$ python -q
>>> import numpy as np
>>> import numpy.linalg as la
>>> np.set_printoptions(precision=3, suppress=True, linewidth=120)
>>> B = np.array([[0, -2], [0, 2]])
>>> W2 = np.array([[-1]])
>>> M = np.block([[B, np.zeros((2, 1))], [np.zeros((1, 2)), W2]])
>>> M
array([[ 0., -2.,  0.],
       [ 0.,  2.,  0.],
       [ 0.,  0., -1.]])
>>> r = la.matrix_rank(M)
>>> r
np.int64(2)
>>> N = la.svd(M)[2][r:].T
>>> [int(la.matrix_rank(np.delete(M, i, axis=0))) for i in range(3)]
[2, 2, 1]
>>> M @ N
array([[0.],
       [0.],
       [0.]])
>>> print(la.matrix_rank(M.T @ M), la.matrix_rank(M @ M.T))
2 2
>>> N.shape
(3, 1)
>>> X = np.load("m.npy")
>>> X
array([[ 1.,  1.,  0.,  0.,  0.,  0.],
       [-2., -3.,  0.,  0.,  0.,  0.],
       [ 0.,  0., -2.,  1., -1.,  2.],
       [ 0.,  0.,  1.,  2.,  0., -1.],
       [ 0.,  0.,  3., -3.,  1., -2.],
       [ 0.,  0.,  3., -2.,  3.,  1.]])
>>> C2 = X.T @ X
>>> la.eigvalsh(C2)[::-1]
array([46.371, 14.933,  9.801,  5.621,  0.207,  0.067])
>>> print(np.trace(C2), (X ** 2).sum())
77.0 77.0
>>> print(C2)
[[  5.   7.   0.   0.   0.   0.]
 [  7.  10.   0.   0.   0.   0.]
 [  0.   0.  23. -15.  14.  -8.]
 [  0.   0. -15.  18. -10.   4.]
 [  0.   0.  14. -10.  11.  -1.]
 [  0.   0.  -8.   4.  -1.  10.]]
>>> np.argsort(-la.norm(C2, axis=0).round(6), kind="stable")[:3]
array([2, 3, 4])
>>> print(round(np.log10(la.cond(C2))))
3
>>> np.abs(la.svd(C2)[2][-1])
array([0.817, 0.576, 0.   , 0.   , 0.   , 0.   ])
>>> la.cond(C2) > 100
np.True_
>>> [round(float(x), 3) for x in la.svd(C2, compute_uv=False)[:3]]
[46.371, 14.933, 9.801]
>>> feats = np.load("mat.npy")
>>> feats
array([[  2.786, -17.609,  20.018,  10.163],
       [ -6.577,   0.947,   5.961, -29.048],
       [ -8.181,   1.812,   6.014, -28.786],
       [ -9.146,   1.966,   8.425, -28.601],
       [ -8.063,   1.468,   6.255, -26.14 ],
       [-38.891, -36.379,  -8.284,   2.964],
       [ -8.98 ,   4.991,   7.311, -29.273],
       [  1.289, -17.799,  19.748,  11.379],
       [ -7.432,   1.369,  10.218, -26.726],
       [ -8.838,   2.061,   7.697, -28.651],
       [  2.205, -17.808,  18.651,  11.58 ],
       [  2.861, -16.813,  20.157,  10.992],
       [  2.53 , -18.145,  19.727,  12.995],
       [  4.203, -17.235,  21.586,  10.582],
       [-37.402, -38.591, -10.095,   2.921],
       [ -6.988,   2.46 ,   7.513, -27.68 ],
       [-39.047, -38.919,  -8.448,   2.681]])
>>> B = np.c_[feats[:, :2] @ np.array([[0, 0], [3, 2]]), np.array([-1, -1, 0, -1, -2, 1, 1, 0, -1, 1, -2, -1, -1, 0, 0, 0, -1])]
>>> B
array([[ -52.827,  -35.218,   -1.   ],
       [   2.841,    1.894,   -1.   ],
       [   5.436,    3.624,    0.   ],
       [   5.898,    3.932,   -1.   ],
       [   4.404,    2.936,   -2.   ],
       [-109.137,  -72.758,    1.   ],
       [  14.973,    9.982,    1.   ],
       [ -53.397,  -35.598,    0.   ],
       [   4.107,    2.738,   -1.   ],
       [   6.183,    4.122,    1.   ],
       [ -53.424,  -35.616,   -2.   ],
       [ -50.439,  -33.626,   -1.   ],
       [ -54.435,  -36.29 ,   -1.   ],
       [ -51.705,  -34.47 ,    0.   ],
       [-115.773,  -77.182,    0.   ],
       [   7.38 ,    4.92 ,    0.   ],
       [-116.757,  -77.838,   -1.   ]])
>>> la.matrix_rank(np.c_[feats, B])
np.int64(5)
>>> x0 = np.array([0, 3, 1, 5])
>>> y = feats @ x0
>>> np.round(la.solve(feats.T @ feats, feats.T @ y), 3) + 0
array([0., 3., 1., 5.])
>>> np.round(la.pinv(feats) @ feats, 3) + 0
array([[1., 0., 0., 0.],
       [0., 1., 0., 0.],
       [0., 0., 1., 0.],
       [0., 0., 0., 1.]])
>>> rng = np.random.default_rng(985)
>>> y = y + 0.3 * rng.normal(size=17)
>>> y
array([  17.329, -136.41 , -132.503, -128.508, -119.807, -102.576, -124.596,   23.381, -118.909, -129.81 ,   23.35 ,
         24.387,   29.954,   22.758, -111.462, -123.224, -111.604])
>>> beta, *_ = la.lstsq(feats, y)
>>> [round(float(la.norm(la.solve(feats.T @ feats + lam * np.eye(4), feats.T @ y))), 2) for lam in (0, 1, 10, 100)]
[5.9, 5.78, 5.13, 4.53]
>>> np.round(feats.T @ (y - feats @ beta), 3) + 0
array([0., 0., 0., 0.])
